$ python -q
>>> import numpy as np
>>> np.set_printoptions(precision=2, suppress=True, linewidth=200)
>>> A = np.array([[3.0, 0.0, 0.0, 0.0],
...     [6.0, -2.0, 0.0, -1.0],
...     [0.0, 1.0, -3.0, -1.0],
...     [6.0, 0.0, 0.0, -3.0]])
>>> other = np.linalg.inv(A)
>>> (np.abs(other) > 1e-9).astype(int)
array([[1, 0, 0, 0],
       [1, 1, 0, 1],
       [0, 1, 1, 1],
       [1, 0, 0, 1]])
>>> other.round(2) + 0
array([[ 0.33,  0.  ,  0.  ,  0.  ],
       [ 0.67, -0.5 ,  0.  ,  0.17],
       [ 0.  , -0.17, -0.33,  0.17],
       [ 0.67,  0.  ,  0.  , -0.33]])
>>> round(float(np.linalg.cond(A)), 2)
10.11
>>> O, Rm = np.linalg.qr(A)
>>> np.abs(np.diag(Rm))
array([9.  , 1.8 , 2.49, 1.34])
>>> round(float(np.trace(O @ O.T)), 2)
4.0
>>> np.round(O @ Rm, 2) + 0
array([[ 3.,  0.,  0.,  0.],
       [ 6., -2.,  0., -1.],
       [ 0.,  1., -3., -1.],
       [ 6.,  0.,  0., -3.]])
>>> vals, evecs = np.linalg.eig(A)
>>> np.sort(np.linalg.eigvals(np.linalg.inv(A)))
array([-0.5 , -0.33, -0.33,  0.33])
>>> np.prod(vals)
np.float64(-54.0)
>>> np.sort(np.linalg.eigvals(A.T))
array([-3., -3., -2.,  3.])
>>> A @ evecs[:, 0] - vals[0] * evecs[:, 0]
array([0., 0., 0., 0.])
>>> other = A / np.sqrt((A ** 2).mean(axis=1, keepdims=True))
>>> other[0]
array([2., 0., 0., 0.])
>>> np.linalg.matrix_rank(A - A.mean(axis=1, keepdims=True))
np.int64(3)
>>> other = A / np.linalg.norm(A, axis=1, keepdims=True)
>>> C2 = other @ other.T
>>> round(float(np.degrees(np.arccos(np.clip(C2[3, 2], -1, 1)))), 2)
82.25
